% python3 -q
>>> import numpy as np
>>> np.set_printoptions(precision=2, suppress=True, linewidth=100, legacy="1.25")
>>> rng = np.random.default_rng(9877)
>>> A = rng.normal(size=(25, 7)) + 10 * np.array([-1, 2, -1, -1, 9, 5, 8])
>>> A
array([[ -9.63,  21.67,  -9.98, -11.74,  88.49,  49.28,  79.57],
       [ -9.81,  19.01,  -9.12, -10.35,  90.42,  49.32,  81.34],
       [-11.84,  19.97, -10.14,  -9.41,  90.92,  49.24,  79.59],
       [ -8.66,  20.87, -10.07,  -9.14,  89.78,  48.25,  79.54],
       [ -8.26,  21.31,  -8.14,  -8.57,  89.94,  49.38,  80.01],
       [ -9.73,  21.27,  -8.01,  -8.73,  91.27,  49.02,  78.76],
       [ -8.51,  18.97, -10.12, -12.12,  90.89,  50.13,  81.55],
       [ -9.98,  19.04, -11.65,  -9.66,  89.11,  49.71,  80.03],
       [ -8.57,  19.11, -10.45, -11.74,  88.25,  50.08,  79.38],
       [ -8.7 ,  20.12, -11.08, -11.51,  89.83,  47.85,  81.96],
       [ -9.16,  19.84, -10.51, -10.22,  90.2 ,  50.5 ,  80.9 ],
       [-10.3 ,  21.31,  -9.08,  -9.28,  91.62,  50.45,  79.44],
       [ -9.87,  20.48, -10.79, -10.45,  90.31,  52.46,  80.06],
       [ -9.92,  20.03, -11.14, -10.37,  89.05,  51.47,  78.26],
       [-10.04,  21.64,  -9.74,  -9.71,  88.27,  50.08,  80.97],
       [-10.79,  20.22, -11.57,  -9.62,  88.66,  49.41,  79.47],
       [ -9.  ,  18.76,  -9.42, -10.27,  92.71,  50.64,  81.04],
       [ -9.21,  18.88,  -8.53, -10.01,  89.71,  50.86,  80.56],
       [ -6.56,  18.97, -10.88,  -9.76,  89.49,  51.86,  81.36],
       [ -8.84,  20.46,  -8.96,  -8.88,  89.35,  48.82,  79.05],
       [ -9.91,  19.68, -11.23, -10.1 ,  90.01,  50.75,  80.93],
       [ -8.43,  18.69, -10.69, -10.5 ,  90.63,  51.58,  80.15],
       [-10.32,  19.94, -10.16, -11.69,  91.2 ,  49.8 ,  80.77],
       [-10.1 ,  19.22, -10.46, -10.11,  91.43,  48.85,  79.3 ],
       [-10.6 ,  20.48, -10.91,  -9.89,  90.22,  49.92,  80.6 ]])
>>> out = np.c_[A[:, :1] @ np.array([[3]]), np.array([2, -1, 0, 0, 2, 1, 2, -1, 2, -1, -1, 2, 0, -1, -1, 2, -2, -1, 2, 1, -1, 0, -1, -2, 2])]
>>> out
array([[-28.9 ,   2.  ],
       [-29.42,  -1.  ],
       [-35.52,   0.  ],
       [-25.99,   0.  ],
       [-24.77,   2.  ],
       [-29.19,   1.  ],
       [-25.52,   2.  ],
       [-29.95,  -1.  ],
       [-25.7 ,   2.  ],
       [-26.1 ,  -1.  ],
       [-27.49,  -1.  ],
       [-30.89,   2.  ],
       [-29.62,   0.  ],
       [-29.77,  -1.  ],
       [-30.13,  -1.  ],
       [-32.38,   2.  ],
       [-26.99,  -2.  ],
       [-27.62,  -1.  ],
       [-19.67,   2.  ],
       [-26.52,   1.  ],
       [-29.73,  -1.  ],
       [-25.28,   0.  ],
       [-30.97,  -1.  ],
       [-30.29,  -2.  ],
       [-31.8 ,   2.  ]])
>>> np.round(np.linalg.lstsq(A, out[:, 0])[0], 2) + 0
array([3., 0., 0., 0., 0., 0., 0.])
>>> print(np.linalg.matrix_rank(np.c_[A, out]))
8
>>> np.linalg.matrix_rank(out)
2
>>> np.round(np.linalg.norm(out - A @ np.linalg.lstsq(A, out)[0], axis=0), 2) + 0
array([0.  , 6.06])
>>> C = A[[5, 23]].astype(float)
>>> for _ in range(7):
...     lab = np.linalg.norm(A[:, None] - C, axis=-1).argmin(axis=1)
...     C = np.array([A[lab == j].mean(axis=0) for j in range(2)])
... 
>>> lab
array([1, 1, 1, 0, 0, 0, 1, 1, 1, 1, 1, 0, 1, 1, 0, 1, 1, 1, 1, 0, 1, 1, 1, 1, 1])
>>> np.abs(C[1] - C[0]).argmax()
1
>>> C2 = np.cov(A, rowvar=False)
>>> A.std(axis=0)
array([1.03, 0.94, 1.  , 0.96, 1.1 , 1.1 , 0.93])
>>> np.median(A, axis=0)
array([ -9.73,  19.97, -10.16, -10.1 ,  90.01,  49.92,  80.06])
>>> C2.shape
(7, 7)
>>> out = A / np.sqrt((A ** 2).mean(axis=1, keepdims=True))
>>> print(np.linalg.norm(out, axis=1))
[2.65 2.65 2.65 2.65 2.65 2.65 2.65 2.65 2.65 2.65 2.65 2.65 2.65 2.65 2.65 2.65 2.65 2.65 2.65
 2.65 2.65 2.65 2.65 2.65 2.65]
>>> np.linalg.matrix_rank(out) == np.linalg.matrix_rank(A)
True
>>> print(out[0])
[-0.19  0.43 -0.2  -0.24  1.78  0.99  1.6 ]
>>> [round(float(x), 2) for x in np.linalg.svd(A, compute_uv=False)[:3]]
[665.9, 7.05, 5.58]
>>> np.abs(np.linalg.svd(A)[2][-1])
array([0.49, 0.36, 0.48, 0.14, 0.39, 0.15, 0.46])
>>> round(float(np.linalg.norm(A, 2) / np.linalg.norm(A)), 2)
1.0
>>> print(np.linalg.matrix_rank(A, rtol=0.1))
1
>>> lab = rng.integers(0, 2, 6)
>>> K = np.array([[3, -1, 3, 1, 1, 2],
...     [0, 2, 1, 2, 2, 2],
...     [2, -3, 3, 2, -1, 3],
...     [2, 3, 3, -3, 1, 1],
...     [-1, -1, 0, -3, 2, 2],
...     [0, 0, -3, 0, 3, 3]]) * (lab[:, None] == lab)
>>> K
array([[ 3,  0,  3,  1,  0,  2],
       [ 0,  2,  0,  0,  2,  0],
       [ 2,  0,  3,  2,  0,  3],
       [ 2,  0,  3, -3,  0,  1],
       [ 0, -1,  0,  0,  2,  0],
       [ 0,  0, -3,  0,  0,  3]])
>>> blk = np.stack([K, -3 * K, K[::-1]])
>>> print((blk @ K.T).shape)
(3, 6, 6)
>>> blk.sum(axis=0)
array([[-6,  0, -9, -2,  0, -1],
       [ 0, -5,  0,  0, -2,  0],
       [-2,  0, -3, -7,  0, -5],
       [-2,  0, -3,  8,  0,  1],
       [ 0,  4,  0,  0, -2,  0],
       [ 3,  0,  9,  1,  0, -4]])
>>> np.einsum("bij,cij->bc", blk, blk)
array([[ 103, -309,   18],
       [-309,  927,  -54],
       [  18,  -54,  103]])
>>> print(blk.shape)
(3, 6, 6)
>>> np.linalg.matrix_rank(blk)
array([6, 6, 6])
>>> x = np.array([2, 0, -1, 2, -1, 2])
>>> h = np.maximum(K @ x, 0)
>>> h
array([ 9,  0, 11,  0,  0,  9])
>>> np.allclose(K, K.T)
False
>>> print(K @ K)
[[ 17   0  15   6   0  22]
 [  0   2   0   0   8   0]
 [ 16   0  12   2   0  24]
 [  6   0   3  17   0  13]
 [  0  -4   0   0   2   0]
 [ -6   0 -18  -6   0   0]]
>>> print((K - K.T) / 2)
[[ 0.   0.   0.5 -0.5  0.   1. ]
 [ 0.   0.   0.   0.   1.5  0. ]
 [-0.5  0.   0.  -0.5  0.   3. ]
 [ 0.5  0.   0.5  0.   0.   0.5]
 [ 0.  -1.5  0.   0.   0.   0. ]
 [-1.   0.  -3.  -0.5  0.   0. ]]
>>> (K + K.T) / 2
array([[ 3. ,  0. ,  2.5,  1.5,  0. ,  1. ],
       [ 0. ,  2. ,  0. ,  0. ,  0.5,  0. ],
       [ 2.5,  0. ,  3. ,  2.5,  0. ,  0. ],
       [ 1.5,  0. ,  2.5, -3. ,  0. ,  0.5],
       [ 0. ,  0.5,  0. ,  0. ,  2. ,  0. ],
       [ 1. ,  0. ,  0. ,  0.5,  0. ,  3. ]])
>>> np.sort(np.abs(np.linalg.eigvals(K)))
array([1.05, 2.45, 2.45, 3.85, 4.87, 4.87])
>>> print(round(np.abs(np.linalg.eigvals(K)).max(), 2))
4.87
>>> x = np.array([0, 0, 1, 2, 0, 1])
>>> y = K @ x
>>> y
array([ 7,  0, 10, -2,  0,  0])
>>> np.round(np.linalg.solve(K.T, K[0]), 2) + 0
array([1., 0., 0., 0., 0., 0.])
>>> np.linalg.solve(K, K[:, 5])
array([ 0.,  0., -0., -0.,  0.,  1.])
>>> C2 = K.T @ K
>>> print((K @ K.T).shape)
(6, 6)
>>> np.linalg.matrix_rank(C2)
6
>>> np.diag(C2)
array([17,  5, 36, 14,  8, 23])
>>> np.trace(C2), (K ** 2).sum()
(103, 103)
>>> arr = np.load("m.npy")
>>> arr
array([[ 0, -6,  6, -6],
       [ 0,  0,  4,  3],
       [ 0,  0,  0, -6],
       [ 0,  0,  0,  0]])
>>> # rows and columns are dependent
>>> hat = np.triu(np.array([[0, -3, -2, 1], [1, -3, -1, -2], [0, 1, -2, -3], [1, 0, 3, -1]]), 1) + np.eye(4)
>>> out = hat @ arr @ np.linalg.inv(hat)
>>> hat @ arr - arr @ hat
array([[  0.,   0., -18.,   9.],
       [  0.,   0.,   0.,  18.],
       [  0.,   0.,   0.,   0.],
       [  0.,   0.,   0.,   0.]])
>>> np.linalg.matrix_rank(out)
3
>>> np.trace(out), np.trace(arr)
(0.0, 0)
>>> print(np.poly(out))
[1. 0. 0. 0. 0.]
>>> def softmax(z):
...     e = np.exp(z - z.max(axis=-1, keepdims=True))
...     return e / e.sum(axis=-1, keepdims=True)
... 
>>> print(np.round(softmax(arr[2]), 2) + 0)
[0.33 0.33 0.33 0.  ]
>>> np.round(softmax(arr[2] + 2), 2) + 0
array([0.33, 0.33, 0.33, 0.  ])
>>> att = arr @ arr.T / np.sqrt(4)
>>> print(softmax(att)[2] @ arr)
[ 0. -3.  3. -6.]
>>> softmax(att).round(6).argmax(axis=1)
array([0, 1, 0, 0])
>>> [int(np.linalg.matrix_rank(np.linalg.matrix_power(arr, p))) for p in range(1, 5)]
[3, 2, 1, 0]
>>> print(np.linalg.matrix_power(arr - np.diag(np.diag(arr)), 4))
[[0 0 0 0]
 [0 0 0 0]
 [0 0 0 0]
 [0 0 0 0]]
>>> U, s, vt = np.linalg.svd(arr)
>>> np.argmax(s[:-1] / (s[1:] + 1e-6)) + 1
3
>>> out = U[:, :3] @ np.diag(s[:3]) @ vt[:3]
>>> round(np.linalg.norm(arr - out, 2), 2), s[3]
(0.0, 0.0)
>>> X = np.array([[3, -2, 5, 1, 5, -1, 2, 4, 0, 4],
...     [-5, -3, 5, 2, -2, -3, -2, 3, 4, -4],
...     [4, -1, -4, 3, 0, -3, 3, 5, -2, 2],
...     [2, 3, 3, 1, 2, -1, -3, -5, 3, 0]])
>>> X
array([[ 3, -2,  5,  1,  5, -1,  2,  4,  0,  4],
       [-5, -3,  5,  2, -2, -3, -2,  3,  4, -4],
       [ 4, -1, -4,  3,  0, -3,  3,  5, -2,  2],
       [ 2,  3,  3,  1,  2, -1, -3, -5,  3,  0]])
>>> out = X + rng.integers(-2, 3, (4, 3)) @ rng.integers(-2, 3, (3, 10))
>>> out
array([[ 5,  2,  7, -1,  5, -5,  4,  4,  0,  4],
       [-3, -6,  9,  1,  1, -4, -1, -3,  2, -4],
       [ 2, -1, -2,  7, -3, -2, -1,  2,  3,  2],
       [ 4,  9,  9,  1,  0, -7, -3, -9,  7,  0]])
>>> np.linalg.matrix_rank(out - X, tol=1e-8)
3
>>> x = np.array([3, -2, 3, -3, -1, 0, 2, 2, 3, 2])
>>> h = np.maximum(out @ x, 0)
>>> np.flatnonzero(h > 1e-9)
array([0, 1, 3])
>>> np.maximum(out @ x, 0) - np.maximum(-out @ x, 0)
array([54, 16, -1, 15])
>>> np.allclose(arr[:-1].T @ np.linalg.lstsq(arr[:-1].T, arr[-1])[0], arr[-1])
True
>>> print(np.round(arr @ np.linalg.pinv(arr) @ arr, 2) + 0)
[[ 0. -6.  6. -6.]
 [ 0.  0.  4.  3.]
 [ 0.  0.  0. -6.]
 [ 0.  0.  0.  0.]]
>>> np.unique(arr.round(6), axis=0).shape
(4, 4)
>>> np.round(np.trace(np.linalg.pinv(arr) @ arr), 2)
3.0
